>>> import numpy as np
>>> import numpy.linalg as la
>>> np.set_printoptions(precision=2, suppress=True, linewidth=140)
>>> M = np.load("mat.npy")
>>> print(M)
[[ 0  1 -2 -2]
 [ 1  0  1 -2]
 [-2  1  0  1]
 [-2 -2  1  0]]
>>> w, vecs = la.eigh(M)
>>> print(np.round(vecs.T @ vecs, 2) + 0)
[[1. 0. 0. 0.]
 [0. 1. 0. 0.]
 [0. 0. 1. 0.]
 [0. 0. 0. 1.]]
>>> print(np.round(vecs.T @ M @ vecs, 2) + 0)
[[-2.85  0.    0.    0.  ]
 [ 0.   -2.3   0.    0.  ]
 [ 0.    0.    1.3   0.  ]
 [ 0.    0.    0.    3.85]]
>>> print(w)
[-2.85 -2.3   1.3   3.85]
>>> print(np.unique(w.round(6) + 0, return_counts=True)[1])
[1 1 1 1]
>>> print((w > 1e-8).sum(), (w < -1e-8).sum())
2 2
>>> print(la.eigvalsh(M @ M))
[ 1.7   5.3   8.15 14.85]
>>> print(np.round(vecs @ np.diag(w) @ vecs.T, 2) + 0)
[[ 0.  1. -2. -2.]
 [ 1.  0.  1. -2.]
 [-2.  1.  0.  1.]
 [-2. -2.  1.  0.]]
>>> w, vecs = la.eigh(M)
>>> vec = np.array([-3, 0, -3, -3])
>>> print((np.sign(vecs[:, -1].round(6)) == np.sign(vecs[0, -1].round(6))).astype(int))
[1 1 0 0]
>>> vec = np.array([0, 1, 2, 1])
>>> target = M @ vec
>>> beta, lr = np.zeros(4), 1 / la.norm(M, 2) ** 2
>>> for i in range(40):
...     beta -= lr * M.T @ (M @ beta - target)
...     if i % 10 == 0: print(i, round(la.norm(M @ beta - target), 2))
... 
0 2.86
10 0.63
20 0.19
30 0.06
>>> print(beta.round(2) + 0)
[0.   0.99 1.99 1.  ]
>>> A2 = np.array([[-3, 2], [0, 0]])
>>> basis = np.kron(A2, M)
>>> print(la.matrix_rank(basis))
4
>>> print(np.round(la.norm(basis, 2), 2), round(la.norm(A2, 2) * la.norm(M, 2), 2))
13.9 13.9
>>> print(basis.shape)
(8, 8)
>>> r0 = np.array([-3, -2, 0, 2])
>>> A2 = M + np.outer(r0, np.eye(4)[2])
>>> print(A2)
[[ 0.  1. -5. -2.]
 [ 1.  0. -1. -2.]
 [-2.  1.  0.  1.]
 [-2. -2.  3.  0.]]
>>> print(la.matrix_rank(la.inv(A2) - la.inv(M), tol=1e-8))
1
